% ipython --no-banner

In [1]: import numpy as np

In [2]: from numpy import linalg as LA

In [3]: np.set_printoptions(precision=2, suppress=True, linewidth=200)

In [4]: M = np.array([[0.7, -14.0, -0.4], [-0.8, 10.0, 1.5], [-0.1, -22.0, -0.3]])

In [5]: M
Out[5]: 
array([[  0.7, -14. ,  -0.4],
       [ -0.8,  10. ,   1.5],
       [ -0.1, -22. ,  -0.3]])

In [6]: x = np.array([-2, 1, 3])

In [7]: h1 = np.maximum(M @ x, 0)

In [8]: np.flatnonzero(h1 > 1e-9)
Out[8]: array([1])

In [9]: M * (h1 > 1e-9)[:, None]
Out[9]: 
array([[ 0. , -0. , -0. ],
       [-0.8, 10. ,  1.5],
       [-0. , -0. , -0. ]])

In [10]: np.tanh(M @ x)
Out[10]: array([-1.,  1., -1.])

In [11]: B = LA.inv(M)

In [12]: B
Out[12]: 
array([[ 1.58,  0.24, -0.89],
       [-0.02, -0.01, -0.04],
       [ 0.98,  0.88, -0.22]])

In [13]: np.allclose(B, M.T)
Out[13]: False

In [14]: round(float(LA.cond(M)), 2)
Out[14]: 60.39

In [15]: (np.abs(B) > 1e-9).astype(int)
Out[15]: 
array([[1, 1, 1],
       [1, 1, 1],
       [1, 1, 1]])

In [16]: round(float(LA.slogdet(M)[0]), 2)
Out[16]: 1.0

In [17]: np.round(M @ B, 2) + 0
Out[17]: 
array([[1., 0., 0.],
       [0., 1., 0.],
       [0., 0., 1.]])

In [18]: round(LA.det(M) * LA.det(B), 2)
Out[18]: np.float64(1.0)

In [19]: LA.inv(B)
Out[19]: 
array([[  0.7, -14. ,  -0.4],
       [ -0.8,  10. ,   1.5],
       [ -0.1, -22. ,  -0.3]])

In [20]: Q = B.astype(float).copy()

In [21]: for j in range(3):
    ...:     Q[:, j] -= Q[:, :j] @ (Q[:, :j].T @ Q[:, j])
    ...:     Q[:, j] /= LA.norm(Q[:, j])
    ...: 

In [22]: Q.round(2) + 0
Out[22]: 
array([[ 0.85, -0.53,  0.  ],
       [-0.01, -0.01, -1.  ],
       [ 0.53,  0.85, -0.01]])

In [23]: np.round(Q.T @ Q, 2) + 0
Out[23]: 
array([[1., 0., 0.],
       [0., 1., 0.],
       [0., 0., 1.]])

In [24]: np.round(Q.T @ B, 2) + 0
Out[24]: 
array([[ 1.86,  0.67, -0.88],
       [ 0.  ,  0.62,  0.28],
       [ 0.  ,  0.  ,  0.05]])

In [25]: LA.cond(M) > 100
Out[25]: np.False_

In [26]: [round(float(x), 2) for x in LA.svd(M, compute_uv=False)[:3]]
Out[26]: [27.95, 1.47, 0.46]

In [27]: E = np.loadtxt("sample12.csv", delimiter=",")

In [28]: E
Out[28]: 
array([[-2.,  0.,  0.,  0.,  0.,  0.],
       [ 2.,  3.,  0.,  0.,  0.,  0.],
       [-2., -3.,  0.,  0.,  0.,  0.],
       [ 0.,  0., -2.,  0.,  0.,  0.],
       [ 0.,  0.,  2.,  3.,  0.,  0.],
       [ 0.,  0., -2., -3.,  0.,  0.],
       [ 0.,  0.,  0.,  0., -2.,  0.],
       [ 0.,  0.,  0.,  0.,  2.,  3.],
       [ 0.,  0.,  0.,  0., -2., -3.]])

In [29]: x = np.array([1, 1, 1, 1, 2, 1])

In [30]: rhs = E @ x

In [31]: np.round(LA.pinv(E) @ E, 2) + 0
Out[31]: 
array([[1., 0., 0., 0., 0., 0.],
       [0., 1., 0., 0., 0., 0.],
       [0., 0., 1., 0., 0., 0.],
       [0., 0., 0., 1., 0., 0.],
       [0., 0., 0., 0., 1., 0.],
       [0., 0., 0., 0., 0., 1.]])

In [32]: LA.lstsq(E, rhs)[0]
Out[32]: array([1., 1., 1., 1., 2., 1.])

In [33]: rhs
Out[33]: array([-2.,  5., -5., -2.,  5., -5., -4.,  7., -7.])

In [34]: LA.solve(E.T @ E, E.T @ rhs)
Out[34]: array([1., 1., 1., 1., 2., 1.])

In [35]: rng = np.random.default_rng(288)

In [36]: rhs = rhs + 0.05 * rng.normal(size=9)

In [37]: rhs
Out[37]: array([-1.95,  5.03, -4.98, -2.  ,  5.06, -4.9 , -4.  ,  7.02, -7.01])

In [38]: coef, *_ = LA.lstsq(E, rhs)

In [39]: [round(float(LA.norm(LA.solve(E.T @ E + lam * np.eye(6), E.T @ rhs))), 2) for lam in (0, 1, 10, 100)]
Out[39]: [3.0, 2.82, 2.08, 0.61]

In [40]: np.round(E.T @ (rhs - E @ coef), 2) + 0
Out[40]: array([0., 0., 0., 0., 0., 0.])

In [41]: coef.round()
Out[41]: array([1., 1., 1., 1., 2., 1.])

In [42]: K = np.array([[2, -9, -6], [8, 3, -7], [3, 3, 6], [5, -5, -5], [-4, -8, 2]])

In [43]: K
Out[43]: 
array([[ 2, -9, -6],
       [ 8,  3, -7],
       [ 3,  3,  6],
       [ 5, -5, -5],
       [-4, -8,  2]])

In [44]: hat = K @ LA.solve(K.T @ K, K.T)

In [45]: LA.matrix_rank(np.eye(5) - hat)
Out[45]: np.int64(2)

In [46]: hat
Out[46]: 
array([[ 0.52,  0.08, -0.16,  0.38,  0.28],
       [ 0.08,  0.62, -0.01,  0.26, -0.4 ],
       [-0.16, -0.01,  0.94,  0.16,  0.06],
       [ 0.38,  0.26,  0.16,  0.42,  0.1 ],
       [ 0.28, -0.4 ,  0.06,  0.1 ,  0.5 ]])

In [47]: np.allclose(hat @ hat, hat)
Out[47]: True

In [48]: np.trace(hat)
Out[48]: np.float64(3.0)

In [49]: np.round((np.eye(5) - hat) @ K, 2) + 0
Out[49]: 
array([[0., 0., 0.],
       [0., 0., 0.],
       [0., 0., 0.],
       [0., 0., 0.],
       [0., 0., 0.]])

In [50]: B = hat + rng.integers(-2, 3, (5, 3)) @ rng.integers(-2, 3, (3, 5))

In [51]: B
Out[51]: 
array([[ 4.52, -1.92, -6.16, -3.62,  6.28],
       [-3.92, -1.38, -2.01,  2.26,  5.6 ],
       [-1.16, -1.01, -0.06,  0.16,  2.06],
       [-0.62,  1.26,  3.16,  1.42, -3.9 ],
       [-0.72,  0.6 ,  5.06,  0.1 , -7.5 ]])

In [52]: np.abs(B - hat).sum(axis=1)
Out[52]: array([22., 16.,  5., 10., 15.])

In [53]: LA.matrix_rank(B - hat, tol=1e-8)
Out[53]: np.int64(3)

In [54]: x = np.array([1, 1, 2])

In [55]: rhs = K @ x

In [56]: rhs
Out[56]: array([-19,  -3,  18, -10,  -8])

In [57]: rhs = rhs + 0.3 * rng.normal(size=5)

In [58]: rhs
Out[58]: array([-19.29,  -2.84,  17.27,  -9.78,  -7.8 ])

In [59]: coef, *_ = LA.lstsq(K, rhs)

In [60]: coef
Out[60]: array([0.93, 1.02, 1.92])

In [61]: coef.round()
Out[61]: array([1., 1., 2.])

In [62]: np.round(LA.norm(rhs - K @ coef), 2)
Out[62]: np.float64(0.59)

In [63]: W = np.array([[-5, -2, -2, 4], [5, -1, 4, 3], [-5, -4, -3, 5]])

In [64]: coef = np.array([-3, -2, -2, -3])

In [65]: hid = np.maximum(K @ W + coef, 0)

In [66]: LA.matrix_rank(hid)
Out[66]: np.int64(3)

In [67]: (hid > 0).mean(axis=0)
Out[67]: array([0.2, 0.8, 0.2, 0.4])

In [68]: (hid > 0).astype(int)
Out[68]: 
array([[0, 1, 0, 0],
       [1, 1, 1, 1],
       [0, 0, 0, 1],
       [0, 1, 0, 0],
       [0, 1, 0, 0]])

In [69]: basis = np.array([[-2, 1], [-1, -1], [-1, -1], [-1, 0]])

In [70]: W @ basis
Out[70]: 
array([[ 10,  -1],
       [-16,   2],
       [ 12,   2]])

In [71]: hid @ basis
Out[71]: 
array([[-27, -27],
       [-39, -15],
       [-48,   0],
       [-13, -13],
       [ -6,  -6]])

In [72]: idx = rng.permutation(3)

In [73]: B = K[:, idx] * rng.choice([-1, 1], 3)

In [74]: B
Out[74]: 
array([[-2,  9, -6],
       [-8, -3, -7],
       [-3, -3,  6],
       [-5,  5, -5],
       [ 4,  8,  2]])

In [75]: left, _, Vh = LA.svd(K.T @ B)

In [76]: idx
Out[76]: array([0, 1, 2])

In [77]: feats = np.load("x.npy")

In [78]: feats
Out[78]: 
array([[0, 1, 0, 0, 0],
       [1, 0, 0, 0, 1],
       [0, 0, 0, 0, 1],
       [0, 0, 0, 0, 0],
       [0, 1, 1, 0, 0]])

In [79]: LA.matrix_rank(feats)
Out[79]: np.int64(4)

In [80]: LA.svd(feats, compute_uv=False)
Out[80]: array([1.62, 1.62, 0.62, 0.62, 0.  ])

In [81]: np.abs(feats).max()
Out[81]: np.int64(1)

In [82]: feats.sum(axis=0)
Out[82]: array([1, 2, 1, 0, 2])

In [83]: np.diff(feats, axis=0)
Out[83]: 
array([[ 1, -1,  0,  0,  1],
       [-1,  0,  0,  0,  0],
       [ 0,  0,  0,  0, -1],
       [ 0,  1,  1,  0,  0]])

In [84]: np.count_nonzero(feats)
Out[84]: np.int64(6)

In [85]: feats - feats[0]
Out[85]: 
array([[ 0,  0,  0,  0,  0],
       [ 1, -1,  0,  0,  1],
       [ 0, -1,  0,  0,  1],
       [ 0, -1,  0,  0,  0],
       [ 0,  0,  1,  0,  0]])

In [86]: u = np.array([1, 3, 1])

In [87]: np.cross(feats[4, :3], feats[3, :3])
Out[87]: array([0, 0, 0])

In [88]: np.polyval(u, feats[4])
Out[88]: array([1, 5, 5, 1, 1])

In [89]: B = E + rng.integers(-2, 3, (9, 3)) @ rng.integers(-2, 3, (3, 6))

In [90]: B
Out[90]: 
array([[-2., -6., -6., -2.,  2.,  5.],
       [ 4., -1., -4.,  2.,  6.,  3.],
       [-2.,  3.,  6.,  1., -7., -4.],
       [-6.,  6.,  4., -5., -1., -7.],
       [ 2.,  4.,  6.,  6., -5., -2.],
       [ 0.,  0., -2., -2.,  5., -1.],
       [-6.,  6.,  6., -5., -3., -7.],
       [-6.,  6.,  6., -4.,  6., -5.],
       [ 0.,  0.,  0.,  2.,  8., -5.]])

In [91]: np.abs(B - E).sum(axis=1)
Out[91]: array([21., 21., 24., 31., 20.,  7., 31., 34., 14.])

In [92]: np.round(LA.svd(B - E, compute_uv=False), 2) + 0
Out[92]: array([27.45, 16.27,  9.4 ,  0.  ,  0.  ,  0.  ])

In [93]: B - E
Out[93]: 
array([[ 0., -6., -6., -2.,  2.,  5.],
       [ 2., -4., -4.,  2.,  6.,  3.],
       [ 0.,  6.,  6.,  1., -7., -4.],
       [-6.,  6.,  6., -5., -1., -7.],
       [ 2.,  4.,  4.,  3., -5., -2.],
       [ 0.,  0.,  0.,  1.,  5., -1.],
       [-6.,  6.,  6., -5., -1., -7.],
       [-6.,  6.,  6., -4.,  4., -8.],
       [ 0.,  0.,  0.,  2., 10., -2.]])

In [94]: LA.matrix_rank(B - E, tol=1e-8)
Out[94]: np.int64(3)

In [95]: [round(float(LA.det(feats[:i, :i])), 2) + 0 for i in range(1, 6)]
Out[95]: [0.0, -1.0, 0.0, 0.0, 0.0]

In [96]: np.all(LA.eigvalsh(feats) > 0)
Out[96]: np.False_

In [97]: data = np.loadtxt("layer7.csv", delimiter=",")

In [98]: data
Out[98]: 
array([[ 4.,  2.,  2., -1.,  0.],
       [ 2.,  7.,  4., -2.,  0.],
       [ 2.,  4.,  7., -2.,  0.],
       [-1., -2., -2.,  4.,  0.],
       [ 0.,  0.,  0.,  0.,  3.]])

In [99]: T = np.stack([E, 4 * E, E[::-1]])

In [100]: LA.matrix_rank(T.reshape(3, -1))
Out[100]: np.int64(2)

In [101]: T.shape
Out[101]: (3, 9, 6)

In [102]: LA.matrix_rank(T)
Out[102]: array([6, 6, 6])

In [103]: T.sum(axis=0)
Out[103]: 
array([[-10.,   0.,   0.,   0.,  -2.,  -3.],
       [ 10.,  15.,   0.,   0.,   2.,   3.],
       [-10., -15.,   0.,   0.,  -2.,   0.],
       [  0.,   0., -12.,  -3.,   0.,   0.],
       [  0.,   0.,  12.,  18.,   0.,   0.],
       [  0.,   0., -12., -15.,   0.,   0.],
       [ -2.,  -3.,   0.,   0., -10.,   0.],
       [  2.,   3.,   0.,   0.,  10.,  15.],
       [ -2.,   0.,   0.,   0., -10., -15.]])

In [104]: evals, V = LA.eigh(data)

In [105]: LA.svd(data, compute_uv=False)
Out[105]: array([13.,  3.,  3.,  3.,  3.])

In [106]: V @ np.diag(evals) @ V.T
Out[106]: 
array([[ 4.,  2.,  2., -1.,  0.],
       [ 2.,  7.,  4., -2.,  0.],
       [ 2.,  4.,  7., -2.,  0.],
       [-1., -2., -2.,  4.,  0.],
       [ 0.,  0.,  0.,  0.,  3.]])

In [107]: LA.eigvalsh(data @ data)
Out[107]: array([  9.,   9.,   9.,   9., 169.])

In [108]: evals.sum(), np.trace(data)
Out[108]: (np.float64(25.0), np.float64(25.0))

In [109]: np.unique(evals.round(6) + 0, return_counts=True)[1]
Out[109]: array([4, 1])

In [110]: np.round(V.T @ V, 2) + 0
Out[110]: 
array([[1., 0., 0., 0., 0.],
       [0., 1., 0., 0., 0.],
       [0., 0., 1., 0., 0.],
       [0., 0., 0., 1., 0.],
       [0., 0., 0., 0., 1.]])
